$ ipython --no-banner

In [1]: import numpy as np

In [2]: np.set_printoptions(suppress=True, linewidth=200)

In [3]: data = np.loadtxt("block16.csv", delimiter=",")

In [4]: data
Out[4]: 
array([[ 0.,  0.,  0.],
       [-2.,  1.,  1.],
       [-6.,  3.,  3.],
       [-4.,  2.,  2.],
       [-4.,  2.,  2.]])

In [5]: round(float(np.linalg.norm(data, 1)), 2), np.round(np.linalg.norm(data, np.inf), 2)
Out[5]: (16.0, np.float64(12.0))

In [6]: np.round(np.linalg.norm(data, axis=1), 2)
Out[6]: array([0.  , 2.45, 7.35, 4.9 , 4.9 ])

In [7]: round(float(np.linalg.norm(data, "nuc")), 2)
Out[7]: 10.39

In [8]: np.linalg.norm(data, axis=1).argmax()
Out[8]: np.int64(2)

In [9]: round(np.linalg.norm(data[3], 1), 2), round(float(np.linalg.norm(data[3], np.inf)), 2)
Out[9]: (np.float64(8.0), 4.0)

In [10]: round(float(np.linalg.norm(data[3] - data[2])), 2)
Out[10]: 2.45

In [11]: np.round(np.linalg.norm(data) ** 2 / np.linalg.norm(data, 2) ** 2, 2)
Out[11]: np.float64(1.0)

In [12]: U, sv, Vt = np.linalg.svd(data)

In [13]: evecs = Vt[:(sv > 1e-8).sum()]

In [14]: rng = np.random.default_rng(58)

In [15]: x = data[1] + -3 * data[2] + rng.integers(2) * np.eye(3)[2]

In [16]: x
Out[16]: array([16., -8., -7.])

In [17]: np.allclose(evecs.T @ evecs @ x, x)
Out[17]: False

In [18]: np.round(evecs.T @ evecs, 2)
Out[18]: 
array([[ 0.67, -0.33, -0.33],
       [-0.33,  0.17,  0.17],
       [-0.33,  0.17,  0.17]])

In [19]: U, sv, Vt = np.linalg.svd(data)

In [20]: sv.round(2) + 0
Out[20]: array([10.39,  0.  ,  0.  ])

In [21]: Y = U[:, :1] @ np.diag(sv[:1]) @ Vt[:1]

In [22]: np.linalg.matrix_rank(Y)
Out[22]: np.int64(1)

In [23]: round(float(np.linalg.norm(data - Y) / np.linalg.norm(data)), 2)
Out[23]: 0.0

In [24]: np.round(np.linalg.norm(data - Y, 2), 2), round(sv[1], 2)
Out[24]: (np.float64(0.0), np.float64(0.0))

In [25]: Y.round(2) + 0
Out[25]: 
array([[ 0.,  0.,  0.],
       [-2.,  1.,  1.],
       [-6.,  3.,  3.],
       [-4.,  2.,  2.],
       [-4.,  2.,  2.]])

In [26]: round(float(np.abs(data - Y).max()), 2)
Out[26]: 0.0
